>>> import numpy as np
>>> np.set_printoptions(precision=2, suppress=True, linewidth=140, sign=" ")
>>> M = np.loadtxt("block16.csv", delimiter=",")
>>> M
array([[ 4.,  1.],
       [ 1.,  4.]])
>>> low = np.linalg.cholesky(M)
>>> round(float(np.prod(np.diag(low)) ** 2), 2), round(float(np.linalg.det(M)), 2)
(15.0, 15.0)
>>> np.diag(low) ** 2
array([ 4.  ,  3.75])
>>> np.allclose(M, M.T)
True
>>> np.allclose(M @ M.T, M.T @ M)
True
>>> np.trace(M)
np.float64(8.0)
>>> np.round(np.abs(np.linalg.eigvals(M)).max(), 2)
np.float64(5.0)
>>> (M - M.T) / 2
array([[ 0.,  0.],
       [ 0.,  0.]])
>>> round(float(np.linalg.det(M)), 2)
15.0
>>> (M + M.T) / 2
array([[ 4.,  1.],
       [ 1.,  4.]])
>>> w, V = np.linalg.eigh(M)
>>> x = np.array([-1, 0])
>>> V * np.sqrt(w) @ V.T
array([[ 1.98,  0.25],
       [ 0.25,  1.98]])
>>> np.linalg.eigvalsh(M[1:, 1:])
array([ 4.])
>>> V * np.maximum(w, 0) @ V.T
array([[ 4.,  1.],
       [ 1.,  4.]])
>>> Q, r_ = np.linalg.qr(M)
>>> Q
array([[-0.97, -0.24],
       [-0.24,  0.97]])
>>> Q @ r_
array([[ 4.,  1.],
       [ 1.,  4.]])
>>> np.round(Q.T @ Q, 2) + 0
array([[ 1.,  0.],
       [ 0.,  1.]])
>>> B = np.linalg.inv(M)
>>> np.allclose(B, M.T)
False
>>> np.round(np.linalg.cond(M), 2)
np.float64(1.67)
>>> B
array([[ 0.27, -0.07],
       [-0.07,  0.27]])
>>> np.linalg.inv(B)
array([[ 4.,  1.],
       [ 1.,  4.]])
>>> W0 = np.loadtxt("out8.csv", delimiter=",")
>>> W0
array([[-41.01,  60.61,  -1.77, -19.58,  -0.27],
       [-40.88,  59.69,   0.34, -20.12,   0.1 ],
       [-39.73,  60.25,  -0.86, -18.27,   1.33],
       [-38.43,  61.26,   1.46, -20.48,  -0.35],
       [-40.82,  60.82,  -0.28, -19.46,   1.05],
       [-38.29,  60.36,   1.69, -21.2 ,  -0.5 ],
       [-38.73,  60.02,   0.88, -20.41,   0.18],
       [-39.59,  59.8 ,  -0.53, -19.07,  -0.17],
       [-40.9 ,  59.62,   0.35, -18.29,   1.43],
       [-39.9 ,  61.67,   1.43, -19.2 ,   0.85],
       [-40.81,  61.04,  -0.57, -18.32,   0.95],
       [-40.18,  61.65,  -1.21, -20.48,   1.  ],
       [-40.91,  62.14,   1.42, -20.24,   1.24],
       [-40.16,  60.95,   2.63, -20.42,   1.29],
       [-38.76,  59.16,   1.5 , -20.81,  -1.85],
       [-38.91,  59.14,   0.46, -20.44,   2.57],
       [-41.16,  58.82,  -1.49, -21.58,   1.61],
       [-41.7 ,  58.52,  -0.66, -19.54,   1.59],
       [-40.31,  60.25,   1.65, -21.42,   2.04],
       [-40.06,  59.04,   0.42, -20.86,  -0.34],
       [-40.01,  59.68,   0.58, -20.64,  -0.66],
       [-40.8 ,  58.96,  -0.81, -20.28,   3.77],
       [-41.77,  61.15,   0.41, -20.64,  -0.09]])
>>> [round(float(x), 2) for x in np.linalg.svd(W0, compute_uv=False)[:3]]
[360.23, 7.2, 5.09]
>>> np.abs(np.linalg.svd(W0)[2][-1])
array([ 0.66,  0.34,  0.57,  0.3 ,  0.19])
>>> data = np.loadtxt("dump.csv", delimiter=",")
>>> data
array([[ 0.57, -3.05,  0.95,  2.09],
       [-1.55, -1.64,  2.36, -0.73],
       [-5.21,  0.81,  4.81, -5.62],
       [-1.44, -1.71,  2.29, -0.58],
       [-0.4 , -2.4 ,  1.6 ,  0.81],
       [-3.28, -0.48,  3.52, -3.04],
       [-0.96, -2.03,  1.97,  0.06],
       [ 0.15, -2.77,  1.23,  1.53],
       [-3.45, -0.37,  3.63, -3.27],
       [-7.52,  2.35,  6.35, -8.69],
       [ 3.91, -5.27, -1.27,  6.54],
       [-2.82, -0.79,  3.21, -2.42],
       [-2.89, -0.74,  3.26, -2.52],
       [-1.5 , -1.67,  2.33, -0.67],
       [-6.88,  1.92,  5.92, -7.85],
       [-1.07, -1.95,  2.05, -0.1 ],
       [-1.07, -1.95,  2.05, -0.1 ],
       [-1.27, -1.82,  2.18, -0.36],
       [ 2.53, -4.35, -0.35,  4.71],
       [ 2.98, -4.65, -0.65,  5.3 ],
       [ 2.14, -4.09, -0.09,  4.19],
       [-0.64, -2.24,  1.76,  0.49],
       [-2.38, -1.08,  2.92, -1.84],
       [-2.09, -1.27,  2.73, -1.45],
       [-1.78, -1.48,  2.52, -1.04],
       [ 0.24, -2.83,  1.17,  1.65],
       [-0.67, -2.22,  1.78,  0.44],
       [-0.7 , -2.2 ,  1.8 ,  0.41],
       [ 0.07, -2.71,  1.29,  1.43],
       [-1.24, -1.84,  2.16, -0.32],
       [ 1.36, -3.57,  0.43,  3.15]])
>>> np.argsort(-np.linalg.norm(data, axis=0).round(6), kind="stable")[:3]
array([ 3,  0,  2])
>>> np.linalg.cond(data) > 100
np.True_
>>> B = data / np.linalg.norm(data, axis=1, keepdims=True)
>>> gram = B @ B.T
>>> np.linalg.norm(B, axis=1)
array([ 1.,  1.,  1.,  1.,  1.,  1.,  1.,  1.,  1.,  1.,  1.,  1.,  1.,  1.,  1.,  1.,  1.,  1.,  1.,  1.,  1.,  1.,  1.,  1.,  1.,  1.,
        1.,  1.,  1.,  1.,  1.])
>>> def softmax(z):
...     e = np.exp(z - z.max(axis=-1, keepdims=True))
...     return e / e.sum(axis=-1, keepdims=True)
... 
>>> softmax(data[3])
array([ 0.02,  0.02,  0.91,  0.05])
>>> S = data @ data.T / np.sqrt(4)
>>> softmax(S).round(6).argmax(axis=1)
array([ 10,   9,   9,   9,  10,   9,   9,  10,   9,   9,  10,   9,   9,   9,   9,   9,   9,   9,  10,  10,  10,  10,   9,   9,   9,  10,
        10,  10,  10,   9,  10])
>>> softmax(S)[3] @ data
array([-7.2 ,  2.13,  6.13, -8.26])
>>> rk = np.linalg.matrix_rank(data)
>>> rk
np.int64(2)
>>> null = np.linalg.svd(data)[2][rk:].T
>>> [int(np.linalg.matrix_rank(np.delete(data, i, axis=0))) for i in range(31)]
[2, 2, 2, 2, 2, 2, 2, 2, 2, 2, 2, 2, 2, 2, 2, 2, 2, 2, 2, 2, 2, 2, 2, 2, 2, 2, 2, 2, 2, 2, 2]
>>> null.shape
(4, 2)
>>> np.round(null @ null.T, 2) + 0
array([[ 0.67,  0.  ,  0.33, -0.33],
       [ 0.  ,  0.33,  0.33,  0.33],
       [ 0.33,  0.33,  0.5 ,  0.17],
       [-0.33,  0.33,  0.17,  0.5 ]])
>>> [int(np.linalg.matrix_rank(data[:, :j + 1])) for j in range(4)]
[1, 2, 2, 2]
>>> np.linalg.matrix_rank(data.T @ data), np.linalg.matrix_rank(data @ data.T)
(np.int64(2), np.int64(2))
>>> m1 = np.array([[0, 1, 0, 0, 0, 1],
...     [1, 0, 0, 0, 0, 1],
...     [0, 0, 0, 1, 1, 0],
...     [0, 0, 1, 0, 1, 0],
...     [0, 0, 1, 1, 0, 0],
...     [1, 1, 0, 0, 0, 0]])
>>> x = np.array([0, 1, 0, -2, -1, 2])
>>> target = m1 @ x
>>> target
array([ 3,  2, -3, -1, -2,  1])
>>> np.linalg.solve(m1.T, m1[2])
array([ 0.,  0.,  1.,  0., -0., -0.])
>>> np.linalg.solve(m1, target)
array([ 0.,  1.,  0., -2., -1.,  2.])
>>> np.linalg.solve(m1, m1[:, 0])
array([ 1.,  0.,  0.,  0., -0., -0.])
>>> np.linalg.solve(m1, target + m1[:, 4])
array([ 0.,  1.,  0., -2., -0.,  2.])
>>> rng = np.random.default_rng(87)
>>> lab = rng.permutation(6)
>>> lab
array([ 5,  3,  1,  0,  2,  4])
>>> B = m1[lab][:, lab]
>>> np.allclose(B, m1)
False
>>> m1[4] @ m1[5]
np.int64(0)
>>> round(float(np.linalg.norm(m1[4], 1)), 2), round(float(np.linalg.norm(m1[4], np.inf)), 2)
(2.0, 1.0)
>>> np.round(np.linalg.norm(m1, "nuc"), 2)
np.float64(8.0)
>>> round(float(np.linalg.norm(m1) ** 2 / np.linalg.norm(m1, 2) ** 2), 2)
3.0
>>> B = m1 / np.linalg.norm(m1, axis=1, keepdims=True)
>>> gram = B @ B.T
>>> np.linalg.norm(B, axis=1)
array([ 1.,  1.,  1.,  1.,  1.,  1.])
>>> np.argwhere(np.triu(np.abs(gram) > 0.95, 1))
array([], shape=(0, 2), dtype=int64)
>>> gram[5]
array([ 0.5,  0.5,  0. ,  0. ,  0. ,  1. ])
>>> J = np.load("x.npy")
>>> J
array([[ 1.  ,  0.9 ,  0.81,  0.73,  0.66,  0.59],
       [ 0.9 ,  1.  ,  0.9 ,  0.81,  0.73,  0.66],
       [ 0.81,  0.9 ,  1.  ,  0.9 ,  0.81,  0.73],
       [ 0.73,  0.81,  0.9 ,  1.  ,  0.9 ,  0.81],
       [ 0.66,  0.73,  0.81,  0.9 ,  1.  ,  0.9 ],
       [ 0.59,  0.66,  0.73,  0.81,  0.9 ,  1.  ]])
>>> np.allclose(J, J.T)
True
>>> round(float(np.linalg.det(J)), 2)
0.0
>>> B = J + rng.integers(-2, 3, (6, 1)) @ rng.integers(-2, 3, (1, 6))
>>> B
array([[ 2.  ,  0.9 ,  1.81,  0.73,  2.66,  1.59],
       [ 0.9 ,  1.  ,  0.9 ,  0.81,  0.73,  0.66],
       [-0.19,  0.9 ,  0.  ,  0.9 , -1.19, -0.27],
       [ 0.73,  0.81,  0.9 ,  1.  ,  0.9 ,  0.81],
       [-1.34,  0.73, -1.19,  0.9 , -3.  , -1.1 ],
       [-1.41,  0.66, -1.27,  0.81, -3.1 , -1.  ]])
>>> np.linalg.matrix_rank(B - J, tol=1e-8)
np.int64(1)
>>> B - J
array([[ 1.,  0.,  1.,  0.,  2.,  1.],
       [ 0.,  0.,  0.,  0.,  0.,  0.],
       [-1.,  0., -1.,  0., -2., -1.],
       [ 0.,  0.,  0.,  0.,  0.,  0.],
       [-2.,  0., -2.,  0., -4., -2.],
       [-2.,  0., -2.,  0., -4., -2.]])
>>> np.abs(B - J).sum(axis=1)
array([  5.,   0.,   5.,   0.,  10.,  10.])
>>> np.round(np.linalg.svd(B - J, compute_uv=False), 2) + 0
array([ 8.37,  0.  ,  0.  ,  0.  ,  0.  ,  0.  ])
>>> B = np.linalg.inv(J)
>>> np.round(np.linalg.det(J) * B, 2) + 0
array([[ 0.,  0.,  0.,  0.,  0.,  0.],
       [ 0.,  0.,  0.,  0.,  0.,  0.],
       [ 0.,  0.,  0.,  0.,  0.,  0.],
       [ 0.,  0.,  0.,  0.,  0.,  0.],
       [ 0.,  0.,  0.,  0.,  0.,  0.],
       [ 0.,  0.,  0.,  0.,  0.,  0.]])
>>> np.linalg.inv(B)
array([[ 1.  ,  0.9 ,  0.81,  0.73,  0.66,  0.59],
       [ 0.9 ,  1.  ,  0.9 ,  0.81,  0.73,  0.66],
       [ 0.81,  0.9 ,  1.  ,  0.9 ,  0.81,  0.73],
       [ 0.73,  0.81,  0.9 ,  1.  ,  0.9 ,  0.81],
       [ 0.66,  0.73,  0.81,  0.9 ,  1.  ,  0.9 ],
       [ 0.59,  0.66,  0.73,  0.81,  0.9 ,  1.  ]])
>>> round(np.linalg.det(J) * np.linalg.det(B), 2)
np.float64(1.0)
>>> np.allclose(B, J.T)
False
